$ ipython --no-banner

In [1]: import numpy as np

In [2]: import numpy.linalg as la

In [3]: np.set_printoptions(precision=2, suppress=True, linewidth=100)

In [4]: data = np.loadtxt("a.csv", delimiter=",")

In [5]: data
Out[5]: 
array([[-0.33,  3.21,  4.16,  4.53, -1.2 ,  1.61,  3.62],
       [-2.93, -3.37, -5.95,  3.39, -0.52, -6.99,  0.56],
       [-1.75, -4.78, -5.63, -3.01,  0.24, -2.06, -3.9 ],
       [-2.88,  3.88,  4.48,  5.68, -2.63,  3.97,  6.29],
       [-3.5 , -0.64,  1.32,  7.9 , -2.6 , -0.55,  1.18],
       [-0.73, -0.2 , -2.52, -1.63,  0.36, -1.17,  1.65],
       [ 0.46,  1.66,  1.95,  0.07, -0.14,  1.56,  1.13],
       [ 0.23, -2.3 , -1.8 , -2.44,  0.46, -0.13, -3.29],
       [-1.19, -7.49, -4.55, -0.11, -0.04, -2.85, -9.52],
       [-1.6 , -3.37, -6.26,  0.01,  0.52, -6.15, -0.5 ],
       [ 2.27, -1.16,  2.71, -2.08,  0.52,  3.29, -5.69],
       [ 0.21,  2.4 ,  4.33,  0.43, -0.76,  4.97,  1.21],
       [-1.75,  1.75,  5.2 ,  5.79, -2.37,  4.12,  1.46],
       [ 0.76, -6.92, -5.41, -6.28,  1.52, -1.07, -9.78],
       [ 1.53,  5.3 ,  2.73, -2.37,  0.69,  2.7 ,  6.27],
       [-1.17, -2.67, -6.69, -3.86,  1.11, -4.36,  0.17],
       [-1.62, -2.43, -3.99,  3.03, -0.17, -5.55, -0.22],
       [-0.08,  1.39, -0.64,  0.34,  0.28, -1.43,  3.07],
       [ 0.28, -2.25, -1.8 , -2.39,  0.54, -0.13, -3.3 ],
       [ 2.57,  4.06,  5.87,  0.72,  0.03,  3.5 ,  1.82],
       [-2.73,  0.18,  3.28,  2.05, -2.22,  6.1 , -0.16],
       [-1.55, -4.79, -5.75, -1.13,  0.32, -3.89, -3.68],
       [ 3.83,  1.65,  1.04, -2.25,  1.85, -1.56, -0.58],
       [ 1.07, -1.15, -5.28, -4.44,  2.05, -4.82,  0.55]])

In [6]: def softmax(z):
   ...:     e = np.exp(z - z.max(axis=-1, keepdims=True))
   ...:     return e / e.sum(axis=-1, keepdims=True)
   ...: 

In [7]: np.round(softmax(10 * data[21]), 2) + 0
Out[7]: array([0., 0., 0., 0., 1., 0., 0.])

In [8]: np.round(softmax(data[21] + 2), 2) + 0
Out[8]: array([0.11, 0.  , 0.  , 0.16, 0.7 , 0.01, 0.01])

In [9]: np.round(softmax(data[21]), 2) + 0
Out[9]: array([0.11, 0.  , 0.  , 0.16, 0.7 , 0.01, 0.01])

In [10]: att = data @ data.T / np.sqrt(7)

In [11]: softmax(att).round(6).argmax(axis=1)
Out[11]: 
array([ 3,  1, 13,  3,  4, 15,  3, 13,  8,  1, 10,  3,  3, 13, 14, 15,  1, 14, 13, 19, 20, 13, 22,
       23])

In [12]: cov = data.T @ data

In [13]: np.diag(cov)
Out[13]: array([ 84.6 , 285.19, 440.92, 288.15,  39.62, 324.59, 384.13])

In [14]: la.svd(data, compute_uv=False) ** 2
Out[14]: array([1181.73,  354.82,  255.57,   54.96,    0.07,    0.04,    0.03])

In [15]: round(np.trace(cov), 2), np.round((data ** 2).sum(), 2)
Out[15]: (np.float64(1847.2), np.float64(1847.2))

In [16]: la.matrix_rank(cov)
Out[16]: np.int64(7)

In [17]: cov = np.cov(data, rowvar=False)

In [18]: np.polyfit(data[:, 5], data[:, 3], 1)
Out[18]: array([0.23, 0.19])

In [19]: np.corrcoef(data.T)
Out[19]: 
array([[ 1.  ,  0.28,  0.23, -0.58,  0.67,  0.19, -0.1 ],
       [ 0.28,  1.  ,  0.84,  0.38, -0.33,  0.64,  0.85],
       [ 0.23,  0.84,  1.  ,  0.49, -0.55,  0.9 ,  0.51],
       [-0.58,  0.38,  0.49,  1.  , -0.9 ,  0.25,  0.49],
       [ 0.67, -0.33, -0.55, -0.9 ,  1.  , -0.5 , -0.38],
       [ 0.19,  0.64,  0.9 ,  0.25, -0.5 ,  1.  ,  0.27],
       [-0.1 ,  0.85,  0.51,  0.49, -0.38,  0.27,  1.  ]])

In [20]: np.argsort(-data.std(axis=0).round(6), kind="stable")
Out[20]: array([2, 6, 5, 3, 1, 0, 4])

In [21]: np.median(data, axis=0)
Out[21]: array([-0.53, -0.9 , -1.22, -0.05,  0.26, -0.81,  0.36])

In [22]: cov.shape
Out[22]: (7, 7)

In [23]: Z = np.array([[0, -2, 2, -2, 3, 2, 3, 1],
    ...:     [-1, -2, -3, 1, 3, 1, 2, 1],
    ...:     [2, 3, 3, 2, 1, 3, 1, -3]])

In [24]: A = np.repeat(Z, 36 // 3, axis=0)

In [25]: rng = np.random.default_rng(5041)

In [26]: A = A + 0.05 * rng.normal(size=A.shape)

In [27]: A
Out[27]: 
array([[ 0.05, -1.89,  2.02, -1.92,  2.96,  2.09,  3.04,  0.98],
       [-0.02, -1.99,  2.  , -2.04,  2.99,  1.98,  3.02,  1.03],
       [ 0.03, -1.96,  2.03, -2.  ,  3.01,  1.97,  3.  ,  0.87],
       [ 0.06, -2.  ,  1.96, -1.98,  3.  ,  1.99,  2.96,  1.  ],
       [-0.03, -1.95,  1.92, -2.  ,  2.98,  2.01,  2.98,  1.02],
       [-0.02, -1.94,  1.98, -2.12,  3.04,  2.18,  3.04,  1.02],
       [-0.04, -2.02,  2.03, -1.97,  3.14,  2.03,  3.02,  1.07],
       [-0.02, -2.01,  2.01, -1.97,  3.  ,  2.08,  3.01,  1.  ],
       [ 0.07, -2.07,  2.05, -2.  ,  2.98,  2.12,  3.05,  0.93],
       [-0.03, -2.04,  1.97, -2.14,  3.  ,  1.92,  2.94,  1.02],
       [ 0.05, -2.02,  2.01, -2.05,  3.01,  2.06,  3.09,  1.01],
       [-0.07, -2.04,  1.99, -1.92,  3.12,  2.02,  3.02,  0.97],
       [-1.  , -1.94, -3.04,  1.05,  3.02,  0.94,  2.03,  0.96],
       [-0.99, -2.05, -2.91,  0.96,  3.15,  1.01,  2.06,  1.07],
       [-1.07, -2.07, -3.01,  1.1 ,  3.01,  0.97,  1.96,  1.04],
       [-1.03, -2.  , -2.98,  0.94,  3.08,  1.03,  1.91,  1.08],
       [-0.92, -1.89, -3.07,  1.03,  3.06,  0.97,  2.02,  1.09],
       [-1.01, -1.99, -2.96,  1.06,  2.99,  0.97,  2.03,  0.95],
       [-0.97, -1.94, -3.07,  0.88,  2.95,  1.05,  1.98,  1.05],
       [-0.98, -1.96, -3.04,  0.99,  2.86,  1.07,  2.04,  1.03],
       [-1.07, -2.01, -2.85,  1.03,  2.99,  1.05,  2.03,  1.03],
       [-0.93, -1.96, -3.  ,  1.01,  2.94,  1.02,  2.02,  0.94],
       [-1.08, -1.96, -3.02,  1.11,  2.97,  1.  ,  1.96,  1.01],
       [-0.96, -1.96, -3.03,  1.02,  2.99,  0.91,  2.05,  0.97],
       [ 1.91,  3.  ,  2.95,  2.03,  0.98,  3.04,  1.01, -3.04],
       [ 1.96,  3.  ,  3.08,  2.09,  1.02,  2.99,  0.95, -3.01],
       [ 1.93,  3.01,  2.99,  2.03,  1.05,  3.06,  0.94, -2.98],
       [ 1.9 ,  2.93,  3.03,  1.97,  1.03,  3.05,  1.01, -2.94],
       [ 2.03,  3.1 ,  2.99,  2.1 ,  0.95,  3.02,  0.92, -2.99],
       [ 2.07,  3.06,  2.98,  1.98,  0.97,  3.  ,  0.99, -3.03],
       [ 2.04,  3.  ,  2.99,  2.  ,  0.91,  2.93,  0.96, -3.02],
       [ 2.08,  2.98,  3.09,  1.91,  0.91,  3.02,  1.02, -2.99],
       [ 1.97,  2.96,  2.94,  1.96,  1.01,  2.96,  0.99, -3.02],
       [ 1.98,  3.02,  2.95,  2.01,  1.05,  3.  ,  0.99, -2.93],
       [ 1.85,  3.01,  2.97,  2.  ,  0.96,  3.02,  1.07, -3.03],
       [ 2.06,  3.02,  3.05,  2.01,  1.02,  2.93,  0.96, -2.98]])

In [28]: Xc = A - A.mean(axis=0)

In [29]: left, sv, VT = la.svd(Xc, full_matrices=False)

In [30]: np.abs(VT[-1])
Out[30]: array([0.29, 0.51, 0.14, 0.14, 0.23, 0.37, 0.44, 0.48])

In [31]: (np.sign(left[:, 0]) == np.sign(left[0, 0])).astype(int)
Out[31]: 
array([1, 1, 1, 1, 1, 1, 1, 1, 1, 1, 1, 1, 1, 1, 1, 1, 1, 1, 1, 1, 1, 1, 1, 1, 0, 0, 0, 0, 0, 0, 0,
       0, 0, 0, 0, 0])

In [32]: np.searchsorted(np.cumsum(sv ** 2) / (sv ** 2).sum(), 0.9) + 1
Out[32]: np.int64(2)

In [33]: np.abs(VT[0]).argmax()
Out[33]: np.int64(1)

In [34]: round(float((sv ** 2).sum() ** 2 / (sv ** 4).sum()), 2)
Out[34]: 1.6

In [35]: np.round(sv ** 2 / (sv ** 2).sum(), 2) + 0
Out[35]: array([0.75, 0.25, 0.  , 0.  , 0.  , 0.  , 0.  , 0.  ])

In [36]: sv
Out[36]: array([24.76, 14.3 ,  0.41,  0.34,  0.31,  0.26,  0.22,  0.18])

In [37]: np.round(Xc.mean(axis=0), 2) + 0
Out[37]: array([0., 0., 0., 0., 0., 0., 0., 0.])

In [38]: A2 = np.array([[0, 3, 2],
    ...:     [-2, 2, -2],
    ...:     [-1, 0, 0],
    ...:     [2, -2, -1],
    ...:     [-1, 2, 3],
    ...:     [3, -1, 1],
    ...:     [0, 2, 2],
    ...:     [-3, -3, 2]])

In [39]: np.vstack([A, A2.T]).shape
Out[39]: (39, 8)

In [40]: np.einsum("ij,ij->", A, A2)
ValueError: operands could not be broadcast together with remapped shapes [original->remapped]: (36,8)->(36,8) (8,3)->(8,3) 


In [41]: np.einsum("ij->j", A)
Out[41]: array([ 11.82, -11.6 ,  24.03,  12.17,  84.09,  72.5 ,  72.07, -11.83])

In [42]: d = la.norm(A[:, None] - A[None], axis=-1)

In [43]: d.shape
Out[43]: (36, 36)

In [44]: d.mean(axis=1).argmax()
Out[44]: np.int64(28)

In [45]: (d + 1e9 * np.eye(36)).round(6).argmin(axis=1)
Out[45]: 
array([ 7,  4,  3,  4,  1, 10, 11,  1, 10,  1,  7,  6, 23, 15, 22, 13, 12, 12, 19, 21, 17, 17, 14,
       12, 34, 35, 33, 26, 29, 30, 29, 29, 33, 26, 24, 29])

In [46]: round(float(la.norm(A, 2) / la.norm(A)), 2)
Out[46]: 0.68

In [47]: np.abs(la.svd(A)[2][-1])
Out[47]: array([0.25, 0.54, 0.1 , 0.15, 0.11, 0.31, 0.58, 0.41])

In [48]: round(np.log10(la.cond(A)))
Out[48]: 2

In [49]: np.argsort(-la.norm(A, axis=0).round(6), kind="stable")[:3]
Out[49]: array([2, 4, 1])

In [50]: m1 = np.load("block2.npy")

In [51]: m1
Out[51]: 
array([[ 0, -1,  2,  0, -2,  3, -3],
       [ 6,  0, -1,  3, -1, -2, -3],
       [ 4, -3,  2,  2,  2, -2,  1],
       [ 4, -1,  3,  2,  2, -1, -1],
       [ 4,  3,  2,  2, -1,  3, -3],
       [-2, -3,  3, -1,  1, -3, -2],
       [ 2,  3, -1,  1, -2,  3, -1],
       [ 0, -2, -1,  0,  0, -1, -2],
       [ 0,  0,  2,  0, -3, -2, -1]])

In [52]: # rows and columns are dependent

In [53]: Xc = data - data.mean(axis=0)

In [54]: left, sv, VT = la.svd(Xc, full_matrices=False)

In [55]: np.round(sv ** 2 / (sv ** 2).sum(), 2) + 0
Out[55]: array([0.64, 0.19, 0.14, 0.03, 0.  , 0.  , 0.  ])

In [56]: np.abs(VT[-1])
Out[56]: array([0.42, 0.36, 0.51, 0.13, 0.6 , 0.18, 0.14])

In [57]: (np.sign(left[:, 0]) == np.sign(left[0, 0])).astype(int)
Out[57]: array([1, 0, 0, 1, 1, 0, 1, 0, 0, 0, 1, 1, 1, 0, 1, 0, 0, 1, 0, 1, 1, 0, 1, 0])

In [58]: round((sv ** 2).sum() ** 2 / (sv ** 4).sum(), 2)
Out[58]: np.float64(2.16)

In [59]: np.abs(VT[0]).argmax()
Out[59]: np.int64(2)

In [60]: la.matrix_rank(Xc)
Out[60]: np.int64(7)

In [61]: VT[0] * np.sign(VT[0, np.abs(VT[0]).argmax()])
Out[61]: array([ 0.02,  0.45,  0.57,  0.3 , -0.12,  0.42,  0.43])

In [62]: vec = np.array([1, -1, 2, -2, 2, 1, 0, 1])

In [63]: target = A @ vec

In [64]: beta, lr = np.zeros(8), 1 / la.norm(A, 2) ** 2

In [65]: for i in range(60):
    ...:     beta -= lr * A.T @ (A @ beta - target)
    ...:     if i % 10 == 0: print(i, round(la.norm(A @ beta - target), 2))
    ...: 
0 24.16
10 0.98
20 0.54
30 0.53
40 0.53
50 0.53

In [66]: beta
Out[66]: array([ 0.16, -0.96,  2.04, -1.83,  1.04,  0.83,  1.32,  0.59])

In [67]: labels = rng.integers(0, 3, 6)

In [68]: arr = (labels[:, None] == labels) * 5 + np.eye(6)

In [69]: arr
Out[69]: 
array([[6., 0., 0., 5., 0., 0.],
       [0., 6., 5., 0., 0., 0.],
       [0., 5., 6., 0., 0., 0.],
       [5., 0., 0., 6., 0., 0.],
       [0., 0., 0., 0., 6., 5.],
       [0., 0., 0., 0., 5., 6.]])

In [70]: # 3 groups of indices that never mix

In [71]: vec = np.ones(6)

In [72]: for _ in range(7):
    ...:     vec = arr @ vec
    ...:     vec /= la.norm(vec)
    ...:     print(round(vec @ arr @ vec, 2))
    ...: 
11.0
11.0
11.0
11.0
11.0
11.0
11.0

In [73]: round(la.eigvalsh(arr)[-1], 2)
Out[73]: np.float64(11.0)

In [74]: M = np.load("data.npy")

In [75]: M
Out[75]: 
array([[-2,  1,  0,  0],
       [-1,  1,  0,  0],
       [ 0,  0, -2,  1],
       [ 0,  0, -1,  1]])

In [76]: (M != 0).astype(int)
Out[76]: 
array([[1, 1, 0, 0],
       [1, 1, 0, 0],
       [0, 0, 1, 1],
       [0, 0, 1, 1]])

In [77]: np.flatnonzero(la.matrix_power((M != 0) + (M.T != 0) + np.eye(4), 4)[3])
Out[77]: array([2, 3])

In [78]: K = np.array([[3, 0, 0, 1, 2, 2, 1, 3],
    ...:     [2, 3, 0, 2, 1, 2, 2, 3],
    ...:     [3, 0, 0, 0, 0, 1, 0, 3],
    ...:     [0, 1, 0, 1, 3, 0, 0, 3],
    ...:     [2, 1, 3, 2, 2, 3, 2, 3],
    ...:     [2, 3, 2, 0, 3, 0, 0, 1]]) * (rng.random((6, 8)) < 0.3)

In [79]: K
Out[79]: 
array([[0, 0, 0, 0, 0, 0, 0, 0],
       [0, 0, 0, 0, 1, 0, 2, 3],
       [3, 0, 0, 0, 0, 1, 0, 0],
       [0, 0, 0, 1, 3, 0, 0, 0],
       [2, 0, 0, 0, 0, 0, 0, 3],
       [0, 3, 0, 0, 0, 0, 0, 0]])

In [80]: left, sv, VT = la.svd(K)

In [81]: V = VT[:(sv > 1e-8).sum()]

In [82]: vec = K[2] + -2 * K[3] + rng.integers(2) * np.eye(8)[6]

In [83]: vec
Out[83]: array([ 3.,  0.,  0., -2., -6.,  1.,  1.,  0.])

In [84]: round(la.norm(vec - V.T @ V @ vec), 2)
Out[84]: np.float64(0.33)

In [85]: la.matrix_rank(np.vstack([K, vec]))
Out[85]: np.int64(6)

In [86]: np.round(np.diag(V.T @ V), 2) + 0
Out[86]: array([0.91, 1.  , 0.  , 0.12, 0.9 , 0.21, 0.89, 0.96])

In [87]: cov = m1.T @ m1

In [88]: la.matrix_rank(cov)
Out[88]: np.int64(6)

In [89]: (m1 @ m1.T).shape
Out[89]: (9, 9)

In [90]: np.round(la.svd(m1, compute_uv=False) ** 2, 2) + 0
Out[90]: array([131.36,  93.58,  43.64,  24.32,  12.32,   5.77,   0.  ])

In [91]: np.diag(cov)
Out[91]: array([92, 42, 37, 23, 28, 50, 39])

In [92]: np.argsort(-la.norm(K, axis=0).round(6), kind="stable")[:3]
Out[92]: array([7, 0, 4])

In [93]: round(float(la.norm(K, 2) / la.norm(K)), 2)
Out[93]: 0.66

In [94]: q, Rm = la.qr(arr)

In [95]: round(abs(Rm[0, 0]), 2), round(la.norm(arr[:, 0]), 2)
Out[95]: (np.float64(7.81), np.float64(7.81))

In [96]: Rm
Out[96]: 
array([[-7.81,  0.  ,  0.  , -7.68,  0.  ,  0.  ],
       [ 0.  , -7.81, -7.68,  0.  ,  0.  ,  0.  ],
       [ 0.  ,  0.  ,  1.41,  0.  ,  0.  ,  0.  ],
       [ 0.  ,  0.  ,  0.  ,  1.41,  0.  ,  0.  ],
       [ 0.  ,  0.  ,  0.  ,  0.  , -7.81, -7.68],
       [ 0.  ,  0.  ,  0.  ,  0.  ,  0.  ,  1.41]])

In [97]: q @ Rm
Out[97]: 
array([[6., 0., 0., 5., 0., 0.],
       [0., 6., 5., 0., 0., 0.],
       [0., 5., 6., 0., 0., 0.],
       [5., 0., 0., 6., 0., 0.],
       [0., 0., 0., 0., 6., 5.],
       [0., 0., 0., 0., 5., 6.]])

In [98]: np.abs(np.diag(Rm))
Out[98]: array([7.81, 7.81, 1.41, 1.41, 7.81, 1.41])

In [99]: F = np.loadtxt("test7.csv", delimiter=",")

In [100]: F
Out[100]: 
array([[ 4.,  5.,  6.,  7.],
       [ 8.,  9., 10., 11.],
       [12., 13., 14., 15.],
       [16., 17., 18., 19.],
       [20., 21., 22., 23.],
       [24., 25., 26., 27.],
       [28., 29., 30., 31.]])

In [101]: W1 = np.array([[6, 0, 5, 1, 5], [9, 2, 9, 1, 8], [1, 2, 3, 0, 4], [0, 9, 8, 0, 3]])

In [102]: beta = np.array([4, -4, 2, -2, 2])

In [103]: H = np.maximum(F @ W1 + beta, 0)

In [104]: la.matrix_rank(H)
Out[104]: np.int64(2)

In [105]: (H > 0).mean(axis=0)
Out[105]: array([1., 1., 1., 1., 1.])

In [106]: Z = np.array([[2, -3, -2], [2, 3, -2], [-1, 3, -1], [0, -2, 1], [-1, 1, -1]])

In [107]: W1 @ Z
Out[107]: 
array([[  2,   0, -21],
       [  5,  12, -38],
       [ -1,  16, -13],
       [  7,  54, -29]])

In [108]: (H @ Z).round(6).argmax(axis=1)
Out[108]: array([1, 1, 1, 1, 1, 1, 1])

In [109]: H @ Z
Out[109]: 
array([[   72.,   522.,  -561.],
       [  124.,   850.,  -965.],
       [  176.,  1178., -1369.],
       [  228.,  1506., -1773.],
       [  280.,  1834., -2177.],
       [  332.,  2162., -2581.],
       [  384.,  2490., -2985.]])
